$ python3 -q
>>> import numpy as np
>>> np.set_printoptions(suppress=True, linewidth=140)
>>> def rd(a):
...     return np.round(a, 1) + 0
... 
>>> data = np.load("block18.npy")
>>> data
array([[  2,   5,   4],
       [ -4, -10,  -8],
       [  2,   5,   4],
       [ -6, -15, -12]])
>>> t3 = np.stack([data, 2 * data, data[::-1]])
>>> np.linalg.matrix_rank(t3)
array([1, 1, 1])
>>> try:
...     np.linalg.inv(data)
... except np.linalg.LinAlgError as e:
...     print(e)
... 
Last 2 dimensions of the array must be square
>>> rd(data @ np.linalg.pinv(data) @ data)
array([[  2.,   5.,   4.],
       [ -4., -10.,  -8.],
       [  2.,   5.,   4.],
       [ -6., -15., -12.]])
>>> np.linalg.lstsq(data[:-1].T, data[-1])[2]
np.int32(1)
>>> np.abs(np.diag(np.linalg.qr(data)[1])) > 1e-9
array([ True, False, False])
>>> F = np.load("data.npy")
>>> rd(F)
array([[ 0.1,  0. ,  0.2, -0.2],
       [ 0. ,  0. , -0.1,  0.1],
       [ 0.2, -0.1,  0.6, -0.4],
       [-0.2,  0.1, -0.4,  0.3]])
>>> np.linalg.matrix_rank(F, rtol=0.1)
np.int64(1)
>>> [round(float(x), 1) for x in np.linalg.svd(F, compute_uv=False)[:3]]
[1.0, 0.0, 0.0]
>>> rd(np.linalg.norm(F, 2) / np.linalg.norm(F))
np.float64(1.0)
>>> np.argsort(-np.linalg.norm(F, axis=0).round(6), kind="stable")[:3]
array([2, 3, 0])
>>> x = np.array([2, -2, -2, 1])
>>> rd(np.linalg.eigvalsh(2 * F - np.eye(4)))
array([-1., -1., -1.,  1.])
>>> rd(F @ x)
array([-0.4,  0.1, -0.9,  0.7])
>>> rd(F @ F @ x)
array([-0.4,  0.1, -0.9,  0.7])
>>> rd(np.eye(4) - F)
array([[ 0.9,  0. , -0.2,  0.2],
       [ 0. ,  1. ,  0.1, -0.1],
       [-0.2,  0.1,  0.4,  0.4],
       [ 0.2, -0.1,  0.4,  0.7]])
>>> ev, vecs = np.linalg.eigvalsh(F)
Traceback (most recent call last):
  File "<python-input-22>", line 1, in <module>
    ev, vecs = np.linalg.eigvalsh(F)
    ^^^^^^^^
ValueError: too many values to unpack (expected 2)
>>> ev, vecs = np.linalg.eigh(F)
>>> rd(vecs @ np.diag(ev) @ vecs.T)
array([[ 0.1,  0. ,  0.2, -0.2],
       [ 0. ,  0. , -0.1,  0.1],
       [ 0.2, -0.1,  0.6, -0.4],
       [-0.2,  0.1, -0.4,  0.3]])
>>> rd(ev)
array([0., 0., 0., 1.])
>>> rd(np.linalg.eigvalsh(F @ F))
array([0., 0., 0., 1.])
>>> U, s, VT = np.linalg.svd(F, full_matrices=False)
>>> np.sqrt((s ** 2).sum()), rd(np.linalg.norm(F))
(np.float64(1.0), np.float64(1.0))
>>> np.abs(U[:, 0]).round(6).argmax()
np.int64(2)
>>> rd(s / s[0])
array([1., 0., 0., 0.])
>>> out = np.array([[1, 2, 2], [0, 0, 2], [1, 0, 3], [0, 1, 0]])
>>> rd(np.einsum("ij,ij->i", F, F))
array([0.1, 0. , 0.6, 0.3])
>>> rd(np.einsum("ik,kj->ji", F, out))
array([[ 0.4, -0.1,  0.8, -0.6],
       [ 0. ,  0. ,  0.1, -0.1],
       [ 0.9, -0.3,  2.1, -1.5]])
>>> rd(out.T @ F.T)
array([[ 0.4, -0.1,  0.8, -0.6],
       [ 0. ,  0. ,  0.1, -0.1],
       [ 0.9, -0.3,  2.1, -1.5]])
>>> m1 = np.array([[1.0, 0.0, 0.0], [0.5, 0.5, 0.0], [0.5, 0.0, 0.5]])
>>> m1
array([[1. , 0. , 0. ],
       [0.5, 0.5, 0. ],
       [0.5, 0. , 0.5]])
>>> out = np.linalg.inv(m1)
>>> rd(np.linalg.det(m1) * np.linalg.det(out))
np.float64(1.0)
>>> rd(np.linalg.cond(m1))
np.float64(3.2)
>>> np.allclose(out, m1.T)
False
>>> (np.abs(out) > 1e-9).astype(int)
array([[1, 0, 0],
       [1, 1, 0],
       [1, 0, 1]])
>>> m1 @ out
array([[1., 0., 0.],
       [0., 1., 0.],
       [0., 0., 1.]])
>>> m1 @ np.ones(3)
array([1., 1., 1.])
>>> rd(np.linalg.matrix_power(m1, 2))
array([[1. , 0. , 0. ],
       [0.8, 0.2, 0. ],
       [0.8, 0. , 0.2]])
>>> rd(np.linalg.matrix_power(m1, 100))
array([[1., 0., 0.],
       [1., 0., 0.],
       [1., 0., 0.]])
>>> m1.sum(axis=1)
array([1., 1., 1.])
>>> p = np.eye(3)[0]
>>> for _ in range(6):
...     p = p @ m1
...     print(p.round(1))
... 
[1. 0. 0.]
[1. 0. 0.]
[1. 0. 0.]
[1. 0. 0.]
[1. 0. 0.]
[1. 0. 0.]
>>> x = np.array([-2, -1, -2])
>>> rhs = m1 @ x
>>> rhs
array([-2. , -1.5, -2. ])
>>> rd(np.linalg.solve(m1, 3 * rhs))
array([-6., -3., -6.])
>>> rd(np.linalg.solve(m1.T, m1[1]))
array([0., 1., 0.])
>>> rd(np.linalg.solve(m1, m1[:, 1]))
array([0., 1., 0.])
>>> ev, vecs = np.linalg.eig(m1)
>>> rd(np.sort(np.linalg.eigvals(m1.T)))
array([0.5, 0.5, 1. ])
>>> rd(np.linalg.det(m1[::-1]))
np.float64(-0.2)
>>> np.einsum("ii->", m1)
np.float64(2.0)
>>> np.einsum("ij,ji->", m1, m1)
np.float64(1.5)
>>> W0 = np.minimum.outer(np.arange(1, 4), np.arange(1, 4)) * -2
>>> W0
array([[-2, -2, -2],
       [-2, -4, -4],
       [-2, -4, -6]])
>>> W = np.array([[1, 3, 3, 0], [0, 0, 3, 3], [3, 0, 2, 1]])
>>> coef = np.array([3, -3, 2, -3])
>>> H = np.maximum(W0 @ W + coef, 0)
>>> H
array([[0, 0, 0, 0],
       [0, 0, 0, 0],
       [0, 0, 0, 0]])
>>> np.linalg.matrix_rank(H)
np.int64(0)
>>> Z = np.array([[3, -3], [2, -3], [1, 0], [-2, -1]])
>>> (H @ Z).round(6).argmax(axis=1)
array([0, 0, 0])
>>> H @ Z
array([[0, 0],
       [0, 0],
       [0, 0]])
>>> mat = np.load("run3.npy")
>>> rd(mat)
array([[ 0.7, -0.7],
       [ 0.7,  0.7]])
>>> O, vecs = np.linalg.qr(mat[:, :1])[0], np.linalg.qr(mat[:, 1:])[0]
>>> s = np.linalg.svd(O.T @ vecs, compute_uv=False)
>>> (s > 0.9).sum()
np.int64(0)
>>> rng = np.random.default_rng(15756)
>>> z = rng.permutation(2)
>>> z
array([1, 0])
>>> out = mat[z][:, z]
>>> rd(np.sort(np.abs(np.linalg.eigvals(out))))
array([1., 1.])
>>> rd(out)
array([[ 0.7,  0.7],
       [-0.7,  0.7]])
>>> rd(np.diag(out))
array([0.7, 0.7])
>>> rd(np.linalg.det(out)), rd(np.linalg.det(mat[z]))
(np.float64(1.0), np.float64(-1.0))
>>> O, r_ = np.linalg.qr(out)
>>> abs(r_[0, 0]), rd(np.linalg.norm(out[:, 0]))
(np.float64(1.0), np.float64(1.0))
>>> rd(O @ r_)
array([[ 0.7,  0.7],
       [-0.7,  0.7]])
>>> rd(np.trace(O @ O.T))
np.float64(2.0)
>>> rd(O)
array([[-0.7,  0.7],
       [ 0.7,  0.7]])
>>> rd(O.T @ O)
array([[1., 0.],
       [0., 1.]])
>>> O.shape, r_.shape
((2, 2), (2, 2))
>>> out = O / np.sqrt((O ** 2).mean(axis=1, keepdims=True))
>>> out[0]
array([-1.,  1.])
>>> np.linalg.matrix_rank(O - O.mean(axis=1, keepdims=True))
np.int64(1)
>>> rd(O - O.mean(axis=1, keepdims=True))
array([[-0.7,  0.7],
       [ 0. ,  0. ]])
>>> out = np.linalg.inv(mat)
>>> (np.abs(out) > 1e-9).astype(int)
array([[1, 1],
       [1, 1]])
>>> rd(out)
array([[ 0.7,  0.7],
       [-0.7,  0.7]])
>>> rd(np.linalg.det(mat) * out)
array([[ 0.7,  0.7],
       [-0.7,  0.7]])
>>> np.allclose(out, mat.T)
True
>>> A = np.loadtxt("w.csv", delimiter=",")
>>> A
array([[-4.,  2., -4.,  2., -4.,  2.],
       [ 3., -1.,  3., -1.,  3., -1.],
       [ 5.,  8.,  5.,  8.,  5.,  8.],
       [-4.,  2., -4.,  2., -4.,  2.],
       [ 3., -1.,  3., -1.,  3., -1.],
       [ 5.,  8.,  5.,  8.,  5.,  8.]])
>>> np.argsort(-np.linalg.norm(A, axis=0).round(6), kind="stable")[:3]
array([1, 3, 5])
>>> np.linalg.cond(A) > 100
np.True_
>>> def softmax(z):
...     e = np.exp(z - z.max(axis=-1, keepdims=True))
...     return e / e.sum(axis=-1, keepdims=True)
... 
>>> rd(softmax(A[0] + -1))
array([0. , 0.3, 0. , 0.3, 0. , 0.3])
>>> rd(softmax(10 * A[0]))
array([0. , 0.3, 0. , 0.3, 0. , 0.3])
>>> rd(softmax(A).sum(axis=1))
array([1., 1., 1., 1., 1., 1.])
>>> scores = A @ A.T / np.sqrt(6)
>>> rd(softmax(scores)[0] @ A)
array([-4.,  2., -4.,  2., -4.,  2.])
>>> rd(softmax(scores))
array([[0.5, 0. , 0. , 0.5, 0. , 0. ],
       [0. , 0.5, 0. , 0. , 0.5, 0. ],
       [0. , 0. , 0.5, 0. , 0. , 0.5],
       [0.5, 0. , 0. , 0.5, 0. , 0. ],
       [0. , 0.5, 0. , 0. , 0.5, 0. ],
       [0. , 0. , 0.5, 0. , 0. , 0.5]])
>>> rd(np.linalg.det(A))
np.float64(0.0)
>>> np.trace(A)
np.float64(13.0)
>>> (A + A.T) / 2
array([[-4. ,  2.5,  0.5, -1. , -0.5,  3.5],
       [ 2.5, -1. ,  5.5,  0.5,  1. ,  3.5],
       [ 0.5,  5.5,  5. ,  2. ,  4. ,  6.5],
       [-1. ,  0.5,  2. ,  2. , -2.5,  5. ],
       [-0.5,  1. ,  4. , -2.5,  3. ,  2. ],
       [ 3.5,  3.5,  6.5,  5. ,  2. ,  8. ]])
>>> rd(np.sort(np.abs(np.linalg.eigvals(A))))
array([ 0.,  0.,  0.,  0.,  0., 13.])
>>> np.linalg.determinant(A)
Traceback (most recent call last):
  File "<python-input-114>", line 1, in <module>
    np.linalg.determinant(A)
    ^^^^^^^^^^^^^^^^^^^^^
AttributeError: module 'numpy.linalg' has no attribute 'determinant'
>>> rd(np.linalg.matrix_power(A, 4))
array([[-1352., -3042., -1352., -3042., -1352., -3042.],
       [ 1352.,  3042.,  1352.,  3042.,  1352.,  3042.],
       [ 8788., 19773.,  8788., 19773.,  8788., 19773.],
       [-1352., -3042., -1352., -3042., -1352., -3042.],
       [ 1352.,  3042.,  1352.,  3042.,  1352.,  3042.],
       [ 8788., 19773.,  8788., 19773.,  8788., 19773.]])
